% ipython --no-banner

In [1]: import numpy as np

In [2]: import numpy.linalg as la

In [3]: np.set_printoptions(suppress=True, linewidth=100)

In [4]: Q, _ = la.qr(np.array([[0.8, 0.7, 2.3, 0.4, 1.3, 0.5],
   ...:     [-1.4, -0.6, -1.3, 0.6, 0.0, 0.9],
   ...:     [0.2, 0.6, -0.8, -0.8, 0.8, -1.6],
   ...:     [-1.0, 0.2, 1.3, -1.2, -1.8, 1.6],
   ...:     [-0.6, -0.9, -0.6, -1.2, 0.7, -0.7],
   ...:     [-1.2, -0.6, 0.8, -0.3, -1.6, 0.6]]))

In [5]: data = Q[:, :3]

In [6]: data.round(3)
Out[6]: 
array([[-0.343, -0.293,  0.589],
       [ 0.6  , -0.058, -0.341],
       [-0.086, -0.462, -0.522],
       [ 0.429, -0.616,  0.27 ],
       [ 0.257,  0.563,  0.118],
       [ 0.514,  0.028,  0.42 ]])

In [7]: other = np.c_[data[:, :1] @ np.array([[5]]), np.array([0, 0, 5, 0, -3, 3])]

In [8]: other.round(3)
Out[8]: 
array([[-1.715,  0.   ],
       [ 3.001,  0.   ],
       [-0.429,  5.   ],
       [ 2.144,  0.   ],
       [ 1.286, -3.   ],
       [ 2.572,  3.   ]])

In [9]: la.matrix_rank(np.c_[data, other])
Out[9]: np.int64(4)

In [10]: np.round(la.lstsq(data, other[:, 0])[0], 3) + 0
Out[10]: array([5., 0., 0.])

In [11]: vec = np.array([2, 2, 2])

In [12]: np.round(data @ (2 * vec), 3)
Out[12]: array([-0.186,  0.802, -4.279,  0.329,  3.75 ,  3.852])

In [13]: np.round(np.einsum("ij,j->i", data, vec), 3)
Out[13]: array([-0.093,  0.401, -2.14 ,  0.165,  1.875,  1.926])

In [14]: (data @ vec).argmax()
Out[14]: np.int64(5)

In [15]: np.round(data @ vec, 3)
Out[15]: array([-0.093,  0.401, -2.14 ,  0.165,  1.875,  1.926])

In [16]: np.round(data.T @ data, 3) + 0
Out[16]: 
array([[1., 0., 0.],
       [0., 1., 0.],
       [0., 0., 1.]])

In [17]: np.round(la.pinv(data), 3)
Out[17]: 
array([[-0.343,  0.6  , -0.086,  0.429,  0.257,  0.514],
       [-0.293, -0.058, -0.462, -0.616,  0.563,  0.028],
       [ 0.589, -0.341, -0.522,  0.27 ,  0.118,  0.42 ]])

In [18]: mat = np.array([[1.3, 0.0, 1.1],
    ...:     [1.6, -1.6, -1.5],
    ...:     [0.8, 0.0, -0.6],
    ...:     [-0.1, -0.8, -0.7],
    ...:     [1.4, -2.1, 0.8],
    ...:     [-1.5, 1.1, -0.1],
    ...:     [-2.0, -0.4, -0.2],
    ...:     [-0.1, 0.1, -0.3],
    ...:     [1.8, 1.0, -0.1],
    ...:     [-0.2, -1.0, 1.0],
    ...:     [0.1, -0.3, 0.1],
    ...:     [1.4, -1.2, 0.1],
    ...:     [-2.0, -0.2, 0.9],
    ...:     [0.0, 1.1, -0.5],
    ...:     [0.3, 2.2, -1.6],
    ...:     [-1.0, 0.6, 0.1],
    ...:     [0.7, 1.2, -0.4],
    ...:     [-0.4, 0.6, 0.0],
    ...:     [1.9, 0.4, 0.2],
    ...:     [1.8, -0.7, 1.1],
    ...:     [-1.8, -1.1, -0.9],
    ...:     [-0.3, -0.5, -0.2],
    ...:     [0.4, -1.4, 0.7],
    ...:     [0.3, 0.5, 0.4],
    ...:     [0.3, -0.8, 0.6]])

In [19]: rng = np.random.default_rng(421439)

In [20]: mat[:, 2] = 5 * mat[:, 1] + 0.1 * rng.normal(size=25)

In [21]: mat.round(3)
Out[21]: 
array([[  1.3  ,   0.   ,  -0.054],
       [  1.6  ,  -1.6  ,  -7.96 ],
       [  0.8  ,   0.   ,  -0.03 ],
       [ -0.1  ,  -0.8  ,  -3.977],
       [  1.4  ,  -2.1  , -10.53 ],
       [ -1.5  ,   1.1  ,   5.624],
       [ -2.   ,  -0.4  ,  -2.013],
       [ -0.1  ,   0.1  ,   0.536],
       [  1.8  ,   1.   ,   5.067],
       [ -0.2  ,  -1.   ,  -5.038],
       [  0.1  ,  -0.3  ,  -1.604],
       [  1.4  ,  -1.2  ,  -6.022],
       [ -2.   ,  -0.2  ,  -1.011],
       [  0.   ,   1.1  ,   5.375],
       [  0.3  ,   2.2  ,  11.001],
       [ -1.   ,   0.6  ,   2.934],
       [  0.7  ,   1.2  ,   5.946],
       [ -0.4  ,   0.6  ,   3.107],
       [  1.9  ,   0.4  ,   2.191],
       [  1.8  ,  -0.7  ,  -3.425],
       [ -1.8  ,  -1.1  ,  -5.53 ],
       [ -0.3  ,  -0.5  ,  -2.727],
       [  0.4  ,  -1.4  ,  -7.017],
       [  0.3  ,   0.5  ,   2.497],
       [  0.3  ,  -0.8  ,  -4.054]])

In [22]: vec = np.array([0, -4, 1])

In [23]: rhs = mat @ vec

In [24]: np.round(la.pinv(mat) @ mat, 3) + 0
Out[24]: 
array([[1., 0., 0.],
       [0., 1., 0.],
       [0., 0., 1.]])

In [25]: np.round(la.lstsq(mat, rhs)[0], 3) + 0
Out[25]: array([ 0., -4.,  1.])

In [26]: np.round(la.solve(mat.T @ mat, mat.T @ rhs), 3) + 0
Out[26]: array([ 0., -4.,  1.])

In [27]: rhs = rhs + 0.1 * rng.normal(size=25)

In [28]: rhs.round(3)
Out[28]: 
array([-0.036, -1.598,  0.001, -0.826, -2.138,  1.359, -0.506,  0.238,  0.984, -0.946, -0.578,
       -1.158, -0.163,  0.997,  2.133,  0.496,  0.961,  0.822,  0.621, -0.696, -1.065, -0.867,
       -1.394,  0.507, -0.609])

In [29]: coef, *_ = la.lstsq(mat, rhs)

In [30]: [round(float(la.norm(la.solve(mat.T @ mat + lam * np.eye(3), mat.T @ rhs))), 2) for lam in (0, 1, 10, 100)]
Out[30]: [6.55, 0.2, 0.19, 0.17]

In [31]: coef.round()
Out[31]: array([-0., -6.,  1.])

In [32]: np.round(la.norm(rhs - mat @ coef), 3)
Out[32]: np.float64(0.436)

In [33]: np.round(mat.T @ (rhs - mat @ coef), 3) + 0
Out[33]: array([0., 0., 0.])
